% python3 -q
>>> import numpy as np
>>> from numpy import linalg as LA
>>> np.set_printoptions(suppress=True, linewidth=100)
>>> m1 = np.loadtxt("out14.csv", delimiter=",")
>>> m1
array([[5., 1., 0., 0., 0., 0., 0., 0., 0., 0., 0.],
       [0., 5., 1., 0., 0., 0., 0., 0., 0., 0., 0.],
       [0., 0., 5., 1., 0., 0., 0., 0., 0., 0., 0.],
       [0., 0., 0., 5., 1., 0., 0., 0., 0., 0., 0.],
       [0., 0., 0., 0., 5., 1., 0., 0., 0., 0., 0.],
       [0., 0., 0., 0., 0., 5., 1., 0., 0., 0., 0.],
       [0., 0., 0., 0., 0., 0., 5., 1., 0., 0., 0.],
       [0., 0., 0., 0., 0., 0., 0., 5., 1., 0., 0.],
       [0., 0., 0., 0., 0., 0., 0., 0., 5., 1., 0.],
       [0., 0., 0., 0., 0., 0., 0., 0., 0., 5., 1.],
       [0., 0., 0., 0., 0., 0., 0., 0., 0., 0., 5.]])
>>> # triangular
>>> f = np.array([1, -2])
>>> np.correlate(m1[5], m1[1], "full")
array([ 0.,  0.,  0.,  0.,  0.,  0.,  0.,  0.,  0.,  0.,  0.,  0.,  0.,  5., 26.,  5.,  0.,  0.,
        0.,  0.,  0.])
>>> np.polyval(f, m1[5])
array([-2., -2., -2., -2., -2.,  3., -1., -2., -2., -2., -2.])
>>> round(float(LA.norm(m1, "nuc")), 1)
55.5
>>> np.round(LA.norm(m1, axis=1), 1)
array([5.1, 5.1, 5.1, 5.1, 5.1, 5.1, 5.1, 5.1, 5.1, 5.1, 5. ])
>>> m1[0] @ m1[6]
np.float64(0.0)
>>> np.round(LA.norm(m1) ** 2 / LA.norm(m1, 2) ** 2, 1)
np.float64(8.0)
>>> Y = m1[0, 0] * m1[1:] - np.outer(m1[1:, 0], m1[0])
>>> Y
array([[ 0., 25.,  5.,  0.,  0.,  0.,  0.,  0.,  0.,  0.,  0.],
       [ 0.,  0., 25.,  5.,  0.,  0.,  0.,  0.,  0.,  0.,  0.],
       [ 0.,  0.,  0., 25.,  5.,  0.,  0.,  0.,  0.,  0.,  0.],
       [ 0.,  0.,  0.,  0., 25.,  5.,  0.,  0.,  0.,  0.,  0.],
       [ 0.,  0.,  0.,  0.,  0., 25.,  5.,  0.,  0.,  0.,  0.],
       [ 0.,  0.,  0.,  0.,  0.,  0., 25.,  5.,  0.,  0.,  0.],
       [ 0.,  0.,  0.,  0.,  0.,  0.,  0., 25.,  5.,  0.,  0.],
       [ 0.,  0.,  0.,  0.,  0.,  0.,  0.,  0., 25.,  5.,  0.],
       [ 0.,  0.,  0.,  0.,  0.,  0.,  0.,  0.,  0., 25.,  5.],
       [ 0.,  0.,  0.,  0.,  0.,  0.,  0.,  0.,  0.,  0., 25.]])
>>> np.flatnonzero(~Y.round(6).any(axis=1))
array([], dtype=int64)
>>> m1[:, 0] / m1[0, 0]
array([1., 0., 0., 0., 0., 0., 0., 0., 0., 0., 0.])
>>> s = 10 * 0.9 ** np.arange(7)
>>> Q, _ = LA.qr(np.array([[0.7, -0.1, 0.4, 0.5, -0.9, 0.5, -0.5],
...     [1.8, -0.6, -1.4, -0.2, -0.6, -0.2, -0.5],
...     [-1.1, -1.1, -0.8, -0.6, -1.4, 0.7, 2.2],
...     [0.2, 0.3, -1.7, 1.5, 0.1, -1.0, 0.3],
...     [-0.2, 0.1, -0.8, 0.5, -0.2, 0.4, -0.7],
...     [0.9, -1.6, 0.5, -0.5, 0.5, 1.6, -0.4],
...     [-1.4, 0.3, 0.8, -0.7, 0.0, -0.8, 1.8]]))
>>> rng = np.random.default_rng(7655)
>>> mat = rng.normal(size=(30, 7)) * s @ Q
>>> mat.round(1)
array([[ 15.5,   5.7,  -5.3,   7. ,  -1. ,   0.9,  -5.9],
       [ -8.9,   3.6,  12.6,   1.3,  13.6,   3.3,   3.5],
       [-12.4,  -2.2,   9.6,   5.8,  -1.4,  14.7,  -7. ],
       [ -8.5,   5. ,   1.6, -16.4,   9.7,  -6.2,   9.3],
       [ -6.6,  13.4,  -5.3,  -8.9,  -8.5,  -2.7,   6.9],
       [  9.8,  -2.1,   0.7,   1.7,  14.2,   6.5, -11.8],
       [ -5.2,   2.7,  -8.1,  14.4,   2.6,   3.9,   7.7],
       [  3. ,   1.2,  -7. ,   7.3,   2.6,   6.5,   2.1],
       [-10.5,   0.9,   8.3,   1.5,   8.7,   4.6,   0.3],
       [ -3.7,  -1.6,   5.2,  -3.8,  19. ,   3.2,   4.4],
       [ -2.1, -10.7,  -2.7,  -6.2,  -0.1,  -2.4,  -2.2],
       [  2.8,   2.4,  -1.2,  -2.1,   1.9,   0.9,  -2.8],
       [ 10.2,  -2.7,  15.7,   6.3,   6.7,   4.9, -11.6],
       [ -8.3,   7.1,  17.6,  -5.9, -15.6,   1.6,  -1.7],
       [  4.1,  -5.4,   8.7,  -7.8,  -6.7,   4.9,   0.1],
       [  7.3,   8.3,  -9.8,  -3.3,  -9.9,   1.2,   5.6],
       [ -8. ,   5.1,   0.2,   0.9,  11.7,  10.4,  13.4],
       [  4.5,  -0.3,  -0.7,   2.9,  -7.3,  -1.9,  -4.8],
       [  6.9,  -1.4,   4. , -10.2,  -2.7,   8.5,   4.2],
       [-12. ,  -7.6,   4.4,  -0.6,  -0.2, -13.4,   2.7],
       [-10.4,   4.4,  -0.2,  10.1,   9.2,  -1.9,   2.9],
       [  4.1,  -7.4,  -8.1,   3.5, -13.8,  -6.9,  -7.6],
       [ -9. ,  -1.6,  -1.9, -13.6,   5.9,   4.2,   2.7],
       [  9.7,  -0.8,   4.2,  -0.8,  -7. ,  12.8, -11.7],
       [  1.3, -10.5,  -2. ,  -9.2,  -7.8,  -2.8,  -8.5],
       [-16.8,  -3.3,  -4.5,   1.2,   6.3,  -3.8,   8.8],
       [ -2.2,  -0.9,  -1.1,  -8.5,   6.5,  -6.5,  -2. ],
       [ -1.2,   8.3,  -7.1,   0.1,  -9.5,  -5.4,  -5.6],
       [ -7.4,  -6.6, -15.3,  -3.9,  11.3, -15.1,  -0.9],
       [ -7. ,  -3.3,   1.8,  -1.7,  -1.7,  -3.1,  -7.1]])
>>> Y = np.c_[mat[:, :5] @ np.array([[2, 2, 0, -2, -1],
...     [2, 2, 0, 2, 2],
...     [0, -1, 1, 2, 1],
...     [1, 0, -2, -1, -1],
...     [-1, 0, 2, 1, 1]]), np.array([2, -1, 1, 1, -3, 3, -1, 0, 1, -4, 4, 3, 5, 4, 3, -5, 0, 2, 2, 0, 2, -1, 5, -1, -3, 1, -2, 3, -3, -3])]
>>> Y.round(1)
array([[ 50.4,  47.7, -21.1, -38. , -17.2,   2. ],
       [-22.8, -23.1,  37.1,  62.5,  41. ,  -1. ],
       [-22. , -38.8,  -4.7,  32.5,  10.4,   1. ],
       [-33.1,  -8.7,  53.8,  56.4,  46.3,   1. ],
       [ 13.1,  18.8,  -4.6,  29.7,  28.4,  -3. ],
       [  2.9,  14.7,  25.7, -10. ,  -0.9,   3. ],
       [  6.7,   3.1, -31.7, -12.1,  -9.2,  -1. ],
       [ 13.1,  15.4, -16.3, -22.1, -12.1,   0. ],
       [-26.4, -27.5,  22.6,  46.5,  27.7,   1. ],
       [-33.3, -15.7,  50.7,  37.4,  28.5,  -4. ],
       [-31.7, -22.8,   9.6, -16.4, -15.8,   4. ],
       [  6.3,  11.5,   6.8,   0.9,   4.8,   3. ],
       [ 14.6,  -0.7,  16.6,   6.2,   0.6,   5. ],
       [  7.3, -19.9,  -1.7,  56.3,  30.4,   4. ],
       [ -4. , -11.5,  11. ,  -0.4,  -5.1,   3. ],
       [ 37.9,  41.1, -23. , -24.3,  -7.1,  -5. ],
       [-16.5,  -6. ,  21.7,  37.5,  29.2,   0. ],
       [ 18.6,   9.1, -21. , -21.2, -16. ,   2. ],
       [  3.4,   7. ,  19.1,  -0.9,   1.9,   2. ],
       [-39.7, -43.6,   5.2,  17.8,   1.5,   0. ],
       [-11.1, -11.8,  -1.9,  28.5,  18.3,   2. ],
       [ 10.9,   1.6, -42.8, -56.6, -44.4,  -1. ],
       [-40.7, -19.3,  37. ,  30.2,  23.2,   5. ],
       [ 24.1,  13.7,  -8.2, -18.8, -13.3,  -1. ],
       [-19.9, -16.4,   0.9, -26.1, -22.8,  -3. ],
       [-45.2, -35.6,   5.6,  22.9,  10.7,   1. ],
       [-21.1,  -5. ,  28.8,  15.3,  14.3,  -2. ],
       [ 23.9,  21.4, -26.3,  -4.7,   1.1,   3. ],
       [-43.1, -12.7,  15.1, -13.8,  -5.9,  -3. ],
       [-20.8, -22.6,   1.9,  11.1,   2.2,  -3. ]])
>>> np.round(LA.lstsq(mat, Y[:, 0])[0], 1) + 0
array([ 2.,  2.,  0.,  1., -1.,  0.,  0.])
>>> LA.matrix_rank(np.c_[mat, Y])
np.int64(8)
>>> np.round(LA.norm(Y - mat @ LA.lstsq(mat, Y)[0], axis=0), 1) + 0
array([ 0. ,  0. ,  0. ,  0. ,  0. , 13.5])
>>> hat = mat @ LA.solve(mat.T @ mat, mat.T)
>>> np.round(hat @ mat[:, 6], 1)
array([ -5.9,   3.5,  -7. ,   9.3,   6.9, -11.8,   7.7,   2.1,   0.3,   4.4,  -2.2,  -2.8, -11.6,
        -1.7,   0.1,   5.6,  13.4,  -4.8,   4.2,   2.7,   2.9,  -7.6,   2.7, -11.7,  -8.5,   8.8,
        -2. ,  -5.6,  -0.9,  -7.1])
>>> np.round(np.trace(hat), 1)
np.float64(7.0)
>>> LA.matrix_rank(np.eye(30) - hat)
np.int64(23)
>>> np.round(np.diag(hat), 1) + 0
array([0.2, 0.2, 0.5, 0.3, 0.3, 0.3, 0.3, 0.1, 0.1, 0.2, 0.2, 0. , 0.3, 0.4, 0.2, 0.2, 0.3, 0. ,
       0.2, 0.3, 0.2, 0.2, 0.3, 0.2, 0.2, 0.2, 0.1, 0.3, 0.4, 0.1])
>>> cen = (mat - mat.mean(axis=0)) / mat.std(axis=0)
>>> np.argwhere(np.abs(cen) > 2)
array([[ 0,  0],
       [ 2,  5],
       [ 3,  3],
       [ 4,  1],
       [ 6,  3],
       [ 9,  4],
       [12,  2],
       [13,  2],
       [16,  6],
       [19,  5],
       [28,  2],
       [28,  5]])
>>> np.round(cen.std(axis=0), 1)
array([1., 1., 1., 1., 1., 1., 1.])
>>> b = LA.lstsq(np.delete(cen, 4, axis=1), cen[:, 4])[0]
>>> np.abs(b).argmax()
np.int64(5)
>>> round(1 - np.var(cen[:, 4] - np.delete(cen, 4, axis=1) @ b), 1)
np.float64(0.2)
>>> vec = np.array([-9, -1, 1, 1, 6, 7, -4])
>>> rhs = mat @ vec
>>> np.round(LA.lstsq(mat, rhs)[0], 1)
array([-9., -1.,  1.,  1.,  6.,  7., -4.])
>>> np.round(LA.pinv(mat) @ mat, 1) + 0
array([[1., 0., 0., 0., 0., 0., 0.],
       [0., 1., 0., 0., 0., 0., 0.],
       [0., 0., 1., 0., 0., 0., 0.],
       [0., 0., 0., 1., 0., 0., 0.],
       [0., 0., 0., 0., 1., 0., 0.],
       [0., 0., 0., 0., 0., 1., 0.],
       [0., 0., 0., 0., 0., 0., 1.]])
>>> rhs = rhs + 0.3 * rng.normal(size=30)
>>> rhs.round(1)
array([-119.4,  181.1,  252.2,   35. ,  -66.1,   94.1,   63.3,   24.6,  185.9,  154.3,   12.2,
         -1.9,   53.9,    3. ,  -36.3, -160.9,  157.5,  -75.5,  -40.9,   12.8,  130.1, -135.2,
        120.6,   11.4,  -44.2,  126.7,   13.1,  -77. ,   19.5,   64.2])
>>> b, *_ = LA.lstsq(mat, rhs)
>>> b.round(1)
array([-9., -1.,  1.,  1.,  6.,  7., -4.])
>>> [round(float(LA.norm(LA.solve(mat.T @ mat + lam * np.eye(7), mat.T @ rhs))), 2) for lam in (0, 1, 10, 100)]
[13.6, 13.58, 13.44, 12.3]
>>> np.round(mat.T @ (rhs - mat @ b), 1) + 0
array([0., 0., 0., 0., 0., 0., 0.])
>>> b.round()
array([-9., -1.,  1.,  1.,  6.,  7., -4.])
